In [1]: import numpy as np

In [2]: from numpy import linalg as LA

In [3]: np.set_printoptions(precision=2, suppress=True, linewidth=160)

In [4]: J = np.cumsum(np.array([[1, 3, 9],
   ...:     [8, 8, 0],
   ...:     [9, 2, 0],
   ...:     [3, 2, 7],
   ...:     [2, 5, 7],
   ...:     [1, 8, 1],
   ...:     [9, 7, 4],
   ...:     [4, 7, 2],
   ...:     [3, 7, 2],
   ...:     [2, 1, 4],
   ...:     [1, 4, 9],
   ...:     [7, 6, 8],
   ...:     [8, 4, 9],
   ...:     [9, 9, 0],
   ...:     [4, 0, 9],
   ...:     [2, 2, 3],
   ...:     [7, 2, 0],
   ...:     [3, 9, 7],
   ...:     [0, 6, 2],
   ...:     [1, 9, 4]]), axis=0)

In [5]: print(J)
[[  1   3   9]
 [  9  11   9]
 [ 18  13   9]
 [ 21  15  16]
 [ 23  20  23]
 [ 24  28  24]
 [ 33  35  28]
 [ 37  42  30]
 [ 40  49  32]
 [ 42  50  36]
 [ 43  54  45]
 [ 50  60  53]
 [ 58  64  62]
 [ 67  73  62]
 [ 71  73  71]
 [ 73  75  74]
 [ 80  77  74]
 [ 83  86  81]
 [ 83  92  83]
 [ 84 101  87]]

In [6]: theta = np.radians(15)

In [7]: r_ = np.eye(3)

In [8]: r_[1, 1] = r_[2, 2] = np.cos(theta)

In [9]: r_[1, 2], r_[2, 1] = -np.sin(theta), np.sin(theta)

In [10]: print(r_)
[[ 1.    0.    0.  ]
 [ 0.    0.97 -0.26]
 [ 0.    0.26  0.97]]

In [11]: out = J @ r_.T

In [12]: print(np.allclose(LA.norm(J, axis=1), LA.norm(out, axis=1)))
True

In [13]: x0 = np.array([1, 9, 9])

In [14]: print(LA.inv(r_))
[[ 1.    0.    0.  ]
 [ 0.    0.97  0.26]
 [ 0.   -0.26  0.97]]

In [15]: print(3 - LA.matrix_rank(r_ - np.eye(3), tol=1e-8))
1

In [16]: print(r_.T @ (r_ @ x0))
[1. 9. 9.]

In [17]: print(round(LA.norm(x0), 2), round(LA.norm(r_ @ x0), 2))
12.77 12.77

In [18]: print(np.abs(LA.eigvals(r_)))
[1. 1. 1.]

In [19]: print(round(float(LA.det(r_)), 2))
1.0

In [20]: rng = np.random.default_rng(51756)

In [21]: X = rng.normal(size=(25, 3))

In [22]: X = 5 * X / LA.norm(X, axis=1, keepdims=True)

In [23]: print(X)
[[-0.99  4.88 -0.5 ]
 [ 0.61  4.21  2.63]
 [-3.48  3.05  1.89]
 [ 4.19 -2.4  -1.31]
 [ 2.44  0.52 -4.33]
 [-4.21  0.16  2.7 ]
 [ 3.79  1.74  2.75]
 [-3.87 -0.51 -3.13]
 [ 2.32 -2.96 -3.3 ]
 [-1.05 -3.19 -3.7 ]
 [ 4.05 -2.46 -1.6 ]
 [-0.68  1.94  4.56]
 [-0.68  3.89 -3.07]
 [ 0.41  4.88  1.03]
 [-3.72  2.61 -2.09]
 [-2.75  0.38 -4.16]
 [-4.96 -0.4  -0.49]
 [-3.68 -0.46  3.36]
 [-2.03  0.32  4.56]
 [-2.84  3.17 -2.62]
 [-4.2  -2.3  -1.42]
 [-2.49 -3.56 -2.48]
 [ 3.97  2.97 -0.65]
 [ 2.8   0.55 -4.11]
 [-4.25 -1.54 -2.13]]

In [24]: d = LA.norm(X[:, None] - X[None], axis=-1)

In [25]: print(np.flatnonzero(d[14] < d.mean() / 2))
[14 19]

In [26]: print(d[:5, :5])
[[0.   3.58 3.91 8.96 6.74]
 [3.58 0.   4.32 8.48 8.09]
 [3.91 4.32 0.   9.94 8.96]
 [8.96 8.48 9.94 0.   4.54]
 [6.74 8.09 8.96 4.54 0.  ]]
